$ ipython --no-banner

In [1]: import numpy as np

In [2]: np.set_printoptions(precision=4, suppress=True, linewidth=100)

In [3]: data = np.load("test9.npy")

In [4]: print(data)
[[-0.09   -2.7129 -0.3491]
 [-0.6472 -0.9388  0.1025]
 [-1.2197  1.8986  9.3706]
 [ 0.7149 -0.5118 -0.9685]
 [-0.3951 -1.8755  1.3543]
 [ 1.8994 -3.471  -0.6431]
 [ 0.3771  0.6555 -2.07  ]
 [-0.0605  0.4292 -3.2846]
 [-2.4015  1.1346  4.5836]
 [-0.2497  0.7561 -0.5992]
 [-0.2117 -1.7402  0.83  ]
 [-0.6909  0.7276 -0.7864]
 [-0.6359  1.6025  2.1949]
 [-1.4587 -0.3704 -7.0226]
 [ 1.0543 -0.8926  1.1299]
 [ 2.9424 -0.0789 -4.1308]
 [-1.3773  0.4391  5.9489]]

In [5]: lab = data[:, 0] > np.median(data[:, 0])

In [6]: r0 = data[lab].mean(axis=0) - data[~lab].mean(axis=0)

In [7]: print(np.argsort(-np.abs(r0).round(6), kind="stable"))
[2 0 1]

In [8]: D = np.linalg.norm(data[:, None] - data[None], axis=-1)

In [9]: print(D.mean(axis=1).argmax())
2

In [10]: print(D.shape)
(17, 17)

In [11]: Ac = data - data.mean(axis=0)

In [12]: evecs = np.linalg.svd(Ac)[2][:1]

In [13]: out = Ac - Ac @ evecs.T @ evecs

In [14]: print(out.std(axis=0))
[1.0853 1.3484 0.3077]

In [15]: print(np.cov(Ac @ evecs.T, rowvar=False))
15.300495527002226

In [16]: print((Ac @ evecs.T).std(axis=0))
[3.7948]

In [17]: print(np.linalg.norm(out, axis=1).round(6).argmax())
5

In [18]: print(round(float(np.linalg.norm(out) / np.linalg.norm(Ac)), 4))
0.4204
